$ python -q
>>> import numpy as np
>>> import numpy.linalg as la
>>> np.set_printoptions(precision=2, suppress=True, linewidth=200)
>>> def rnd(a):
...     return np.round(a, 2) + 0
... 
>>> X = np.load("case11.npy")
>>> X
array([[ 3,  1, -1,  1,  0,  3],
       [ 4,  2,  0,  2,  1,  4],
       [ 5,  3,  1,  3,  2,  5],
       [ 5,  3,  1,  3,  2,  5]])
>>> r = la.matrix_rank(X)
>>> r
np.int64(2)
>>> null = la.svd(X)[2][r:].T
>>> rnd(X @ null)
array([[0., 0., 0., 0.],
       [0., 0., 0., 0.],
       [0., 0., 0., 0.],
       [0., 0., 0., 0.]])
>>> rnd(null @ null.T)
array([[ 0.57, -0.14,  0.14, -0.14,  0.  , -0.43],
       [-0.14,  0.83, -0.19, -0.17, -0.18, -0.14],
       [ 0.14, -0.19,  0.47, -0.19, -0.36,  0.14],
       [-0.14, -0.17, -0.19,  0.83, -0.18, -0.14],
       [ 0.  , -0.18, -0.36, -0.18,  0.73,  0.  ],
       [-0.43, -0.14,  0.14, -0.14,  0.  ,  0.57]])
>>> print([int(la.matrix_rank(X[:i])) for i in range(1, len(X) + 1)])
[1, 2, 2, 2]
>>> [int(la.matrix_rank(np.delete(X, i, axis=0))) for i in range(4)]
[2, 2, 2, 2]
>>> u, v = X[0], X[1]
>>> u @ v
np.int64(28)
>>> p = (u @ v) / (u @ u) * u
>>> np.outer(u, v)
array([[12,  6,  0,  6,  3, 12],
       [ 4,  2,  0,  2,  1,  4],
       [-4, -2,  0, -2, -1, -4],
       [ 4,  2,  0,  2,  1,  4],
       [ 0,  0,  0,  0,  0,  0],
       [12,  6,  0,  6,  3, 12]])
>>> rnd(la.norm(u + v) ** 2 + la.norm(u - v) ** 2)
np.float64(124.0)
>>> left, s, vt = la.svd(X)
>>> vecs = vt[:(s > 1e-8).sum()]
>>> rng = np.random.default_rng(49791)
>>> x0 = X[2] + 5 * X[0] + rng.integers(2) * np.eye(6)[3]
>>> x0
array([20.,  8., -4.,  9.,  2., 20.])
>>> np.allclose(vecs.T @ vecs @ x0, x0)
False
>>> rnd(np.diag(vecs.T @ vecs))
array([0.43, 0.17, 0.53, 0.17, 0.27, 0.43])
>>> rnd(vecs.T @ vecs)
array([[ 0.43,  0.14, -0.14,  0.14,  0.  ,  0.43],
       [ 0.14,  0.17,  0.19,  0.17,  0.18,  0.14],
       [-0.14,  0.19,  0.53,  0.19,  0.36, -0.14],
       [ 0.14,  0.17,  0.19,  0.17,  0.18,  0.14],
       [ 0.  ,  0.18,  0.36,  0.18,  0.27,  0.  ],
       [ 0.43,  0.14, -0.14,  0.14,  0.  ,  0.43]])
